$ ipython --no-banner

In [1]: import numpy as np

In [2]: from numpy import linalg as LA

In [3]: np.set_printoptions(precision=3, suppress=True, linewidth=160, legacy="1.25")

In [4]: mat = np.loadtxt("test16.csv", delimiter=",")

In [5]: print(mat)
[[0. 0.]
 [3. 0.]]

In [6]: print(np.allclose(mat[:-1].T @ LA.lstsq(mat[:-1].T, mat[-1])[0], mat[-1]))
False

In [7]: print(mat @ LA.pinv(mat) @ mat)
[[0. 0.]
 [3. 0.]]

In [8]: print(np.round(np.trace(LA.pinv(mat) @ mat), 3))
1.0

In [9]: Uu, sig, vt = LA.svd(mat)

In [10]: print(sig)
[3. 0.]

In [11]: B = Uu[:, :1] @ np.diag(sig[:1]) @ vt[:1]

In [12]: print(LA.matrix_rank(mat, rtol=0.05))
1

In [13]: print(mat.T @ mat)
[[9. 0.]
 [0. 0.]]

In [14]: print(LA.svd(mat, compute_uv=False))
[3. 0.]

In [15]: P = np.triu(np.array([[5, -7], [8, -8]]), 1) + np.eye(2)

In [16]: B = P @ mat @ LA.inv(P)

In [17]: print(np.trace(B), np.trace(mat))
0.0 0.0

In [18]: print(B)
[[ -21. -147.]
 [   3.   21.]]

In [19]: print(np.round(np.poly(B), 3) + 0)
[1. 0. 0.]

In [20]: print(round(float(LA.det(B)), 3))
-0.0

In [21]: print(np.unique(B.round(6), axis=0).shape)
(2, 2)

In [22]: print(LA.lstsq(B[:-1].T, B[-1])[2])
1

In [23]: print(np.abs(np.diag(LA.qr(B)[1])) > 1e-9)
[ True False]

In [24]: data = np.load("layer8.npy")

In [25]: print(data)
[[ 0.256  0.142  0.085 -0.312  0.256]
 [ 0.142  0.079  0.047 -0.174  0.142]
 [ 0.085  0.047  0.028 -0.104  0.085]
 [-0.312 -0.174 -0.104  0.382 -0.312]
 [ 0.256  0.142  0.085 -0.312  0.256]]

In [26]: u, r1 = data[0], data[4]

In [27]: print(round(float(u @ r1), 3))
0.256

In [28]: p = (u @ r1) / (u @ u) * u

In [29]: print(np.outer(u, r1))
[[ 0.065  0.036  0.022 -0.08   0.065]
 [ 0.036  0.02   0.012 -0.044  0.036]
 [ 0.022  0.012  0.007 -0.027  0.022]
 [-0.08  -0.044 -0.027  0.098 -0.08 ]
 [ 0.065  0.036  0.022 -0.08   0.065]]

In [30]: print(round(LA.norm(u + r1) ** 2 + LA.norm(u - r1) ** 2, 3))
1.022

In [31]: print((r1 - p) @ u)
0.0

In [32]: print(LA.matrix_rank(np.outer(u, r1)))
1

In [33]: print(r1 - p)
[0. 0. 0. 0. 0.]

In [34]: rk = LA.matrix_rank(data)

In [35]: print(rk)
1

In [36]: null = LA.svd(data)[2][rk:].T

In [37]: print(LA.matrix_rank(data.T @ data), LA.matrix_rank(data @ data.T))
1 1

In [38]: print([int(LA.matrix_rank(data[:, :j + 1])) for j in range(5)])
[1, 1, 1, 1, 1]

In [39]: O, _ = LA.qr(np.array([[1.0, -0.2, 0.1], [1.2, 0.1, 0.3], [-1.2, 0.3, 0.4]]))

In [40]: evecs, _ = LA.qr(np.array([[-0.2, -0.5, 1.0], [-0.4, -0.9, 1.8], [-0.6, -0.1, -0.2]]))

In [41]: sig = 5 * 0.9 ** np.arange(3)

In [42]: M = O[:, :3] * sig @ evecs[:3]

In [43]: print(M)
[[-2.652  2.107  2.733]
 [ 3.035  3.446  0.942]
 [-1.368  1.835 -3.937]]

In [44]: P = np.triu(np.array([[1, 1, 1], [2, 2, 3], [3, 2, 3]]), 1) + np.eye(3)

In [45]: B = P @ M @ LA.inv(P)

In [46]: print(LA.matrix_rank(B))
3

In [47]: print(np.round(np.trace(B), 3), round(float(np.trace(M)), 3))
-3.143 -3.143

In [48]: O, r_ = LA.qr(M)

In [49]: print(np.abs(np.diag(r_)))
[4.256 4.401 4.864]

In [50]: print(O.shape, r_.shape)
(3, 3) (3, 3)

In [51]: print(r_)
[[ 4.256  0.555  0.235]
 [ 0.    -4.401 -0.375]
 [ 0.     0.    -4.864]]

In [52]: print(round(abs(r_[0, 0]), 3), np.round(LA.norm(M[:, 0]), 3))
4.256 4.256

In [53]: print(round(np.trace(O @ O.T), 3))
3.0

In [54]: m1 = np.array([[-2, 1, 1], [1, 0, 1], [0, 0, -1]])

In [55]: print(m1)
[[-2  1  1]
 [ 1  0  1]
 [ 0  0 -1]]

In [56]: vals, evecs = LA.eig(m1)

In [57]: print(np.sort(LA.eigvals(LA.inv(m1))))
[-1.    -0.414  2.414]

In [58]: print(np.prod(vals))
1.0

In [59]: print(np.sort(LA.eigvals(m1.T)))
[-2.414 -1.     0.414]

In [60]: print(np.sort(LA.eigvals(m1 @ m1)))
[0.172 1.    5.828]

In [61]: B = np.array([[1, 1, 1], [0, 3, 1]])

In [62]: C = np.kron(B, m1)

In [63]: print(round(float(LA.norm(C, 2)), 3), round(LA.norm(B, 2) * LA.norm(m1, 2), 3))
8.659 8.659

In [64]: print(C.shape)
(6, 9)
